$ ipython --no-banner

In [1]: import numpy as np

In [2]: np.set_printoptions(precision=2, suppress=True, linewidth=120)

In [3]: arr = np.load("block16.npy")

In [4]: arr
Out[4]: 
array([[ 1, -3,  1],
       [ 3, -1, -2],
       [ 2,  3, -3]])

In [5]: U, s, vt = np.linalg.svd(arr)

In [6]: np.argmax(s[:-1] / (s[1:] + 1e-6)) + 1
Out[6]: np.int64(2)

In [7]: B = U[:, :2] @ np.diag(s[:2]) @ vt[:2]

In [8]: round(float(np.linalg.norm(arr - B) / np.linalg.norm(arr)), 2)
Out[8]: 0.03

In [9]: round(np.abs(arr - B).max(), 2)
Out[9]: np.float64(0.11)

In [10]: data = np.load("mat.npy")

In [11]: data
Out[11]: 
array([[5., 0., 4., 4.],
       [0., 5., 0., 0.],
       [4., 0., 5., 4.],
       [4., 0., 4., 5.]])

In [12]: u = np.array([1, 1, 3, 2])

In [13]: B = data + np.outer(u, np.eye(4)[2])

In [14]: np.linalg.matrix_rank(B - data)
Out[14]: np.int64(1)

In [15]: W0 = np.diag(10 * np.array([-1, 0, -2])) + np.array([[-3, -3, 4], [-4, -4, 4], [-5, 2, -1]])

In [16]: W0
Out[16]: 
array([[-13,  -3,   4],
       [ -4,  -4,   4],
       [ -5,   2, -21]])

In [17]: cov = W0.T @ W0

In [18]: np.linalg.matrix_rank(cov)
Out[18]: np.int64(3)

In [19]: np.linalg.eigvalsh(cov)[::-1]
Out[19]: array([487.03, 219.16,   5.82])

In [20]: np.linalg.svd(W0, compute_uv=False) ** 2
Out[20]: array([487.03, 219.16,   5.82])

In [21]: np.allclose(cov, cov.T)
Out[21]: True

In [22]: x0 = np.array([1, 0, 1])

In [23]: np.einsum("ij,j->i", W0, x0)
Out[23]: array([ -9,   0, -26])

In [24]: (W0 @ x0).argmax()
Out[24]: np.int64(1)

In [25]: (W0 * x0).sum(axis=1)
Out[25]: array([ -9,   0, -26])

In [26]: m1 = np.vander(np.arange(3) - 2, 4, increasing=True)

In [27]: m1
Out[27]: 
array([[ 1, -2,  4, -8],
       [ 1, -1,  1, -1],
       [ 1,  0,  0,  0]])

In [28]: U, s, vt = np.linalg.svd(m1, full_matrices=False)

In [29]: np.abs(vt[0])
Out[29]: array([0.13, 0.23, 0.44, 0.86])

In [30]: np.round(U.T @ U, 2) + 0
Out[30]: 
array([[1., 0., 0.],
       [0., 1., 0.],
       [0., 0., 1.]])

In [31]: s
Out[31]: array([9.37, 1.4 , 0.57])

In [32]: np.allclose(U * s @ vt, m1)
Out[32]: True

In [33]: np.cumsum(s ** 2) / np.sum(s ** 2)
Out[33]: array([0.97, 1.  , 1.  ])

In [34]: np.round(U.T @ m1 @ vt.T, 2) + 0
Out[34]: 
array([[9.37, 0.  , 0.  ],
       [0.  , 1.4 , 0.  ],
       [0.  , 0.  , 0.57]])

In [35]: np.abs(U[:, 0]).round(6).argmax()
Out[35]: np.int64(0)

In [36]: np.round(vt @ vt.T, 2) + 0
Out[36]: 
array([[1., 0., 0.],
       [0., 1., 0.],
       [0., 0., 1.]])

In [37]: (s > 1e-8).sum()
Out[37]: np.int64(3)

In [38]: m1 @ m1
Traceback (most recent call last):
  Cell In[38], line 1
    m1 @ m1
ValueError: matmul: Input operand 1 has a mismatch in its core dimension 0, with gufunc signature (n?,k),(k,m?)->(n?,m?) (size 3 is different from 4)


In [39]: cov = m1.T @ m1

In [40]: np.trace(cov), (m1 ** 2).sum()
Out[40]: (np.int64(90), np.int64(90))

In [41]: np.diag(cov)
Out[41]: array([ 3,  5, 17, 65])

In [42]: np.linalg.matrix_rank(cov)
Out[42]: np.int64(3)

In [43]: np.linalg.svd(m1, compute_uv=False) ** 2
Out[43]: array([87.7 ,  1.97,  0.32])

In [44]: cov
Out[44]: 
array([[  3,  -3,   5,  -9],
       [ -3,   5,  -9,  17],
       [  5,  -9,  17, -33],
       [ -9,  17, -33,  65]])

In [45]: A = np.loadtxt("w.csv", delimiter=",")

In [46]: A
Out[46]: 
array([[ 0.,  0.,  0.],
       [-1., -2., -1.],
       [-1., -2., -1.],
       [ 2.,  2.,  1.],
       [-1., -2., -1.],
       [ 1.,  0.,  0.],
       [ 2.,  2.,  1.],
       [ 2.,  2.,  1.],
       [ 1.,  0., -2.],
       [ 1.,  0., -2.],
       [ 3.,  2., -1.],
       [ 0.,  0.,  0.],
       [ 2.,  2.,  1.],
       [ 1.,  0., -2.],
       [ 0.,  0.,  0.],
       [ 0.,  0.,  0.],
       [-1., -2., -1.],
       [-1., -2., -1.],
       [ 0.,  0.,  0.],
       [ 1.,  0., -2.],
       [ 0.,  0.,  0.],
       [ 3.,  2., -1.],
       [ 2.,  2.,  1.],
       [ 0.,  0.,  0.],
       [ 0.,  0.,  0.],
       [ 0.,  0.,  0.],
       [-1., -2., -1.]])

In [47]: cov = np.cov(A, rowvar=False)

In [48]: np.corrcoef(A.T)
Out[48]: 
array([[1.  , 0.93, 0.26],
       [0.93, 1.  , 0.53],
       [0.26, 0.53, 1.  ]])

In [49]: cov.shape
Out[49]: (3, 3)

In [50]: np.median(A, axis=0)
Out[50]: array([0., 0., 0.])

In [51]: np.polyfit(A[:, 0], A[:, 1], 1)
Out[51]: array([ 1.05, -0.51])

In [52]: cov
Out[52]: 
array([[1.56, 1.65, 0.31],
       [1.65, 1.99, 0.72],
       [0.31, 0.72, 0.94]])

In [53]: np.linalg.eigvalsh(cov)[::-1]
Out[53]: array([3.65, 0.81, 0.04])

In [54]: Q, R = np.linalg.qr(cov)

In [55]: Q.shape, R.shape
Out[55]: ((3, 3), (3, 3))

In [56]: Q
Out[56]: 
array([[-0.68,  0.4 ,  0.61],
       [-0.72, -0.21, -0.66],
       [-0.14, -0.89,  0.43]])

In [57]: blk = np.stack([A, 5 * A, A[::-1]])

In [58]: np.linalg.norm(blk, axis=(1, 2))
Out[58]: array([11.4 , 57.01, 11.4 ])

In [59]: (blk @ A.T).shape
Out[59]: (3, 27, 27)

In [60]: blk.sum(axis=0)
Out[60]: 
array([[ -1.,  -2.,  -1.],
       [ -6., -12.,  -6.],
       [ -6., -12.,  -6.],
       [ 12.,  12.,   6.],
       [ -4., -10.,  -5.],
       [  9.,   2.,  -1.],
       [ 12.,  12.,   6.],
       [ 13.,  12.,   4.],
       [  6.,   0., -12.],
       [  5.,  -2., -13.],
       [ 17.,  10.,  -7.],
       [  0.,   0.,   0.],
       [ 12.,  12.,   6.],
       [  7.,   0., -14.],
       [  2.,   2.,   1.],
       [  0.,   0.,   0.],
       [ -3., -10.,  -7.],
       [ -5., -12.,  -8.],
       [  1.,   0.,  -2.],
       [  8.,   2., -11.],
       [  2.,   2.,   1.],
       [ 19.,  12.,  -6.],
       [ 11.,  10.,   5.],
       [  2.,   2.,   1.],
       [ -1.,  -2.,  -1.],
       [ -1.,  -2.,  -1.],
       [ -6., -12.,  -6.]])

In [61]: np.einsum("bij,cij->bc", blk, blk)
Out[61]: 
array([[ 130.,  650.,  -13.],
       [ 650., 3250.,  -65.],
       [ -13.,  -65.,  130.]])

In [62]: np.linalg.matrix_rank(blk.reshape(3, -1))
Out[62]: np.int64(2)
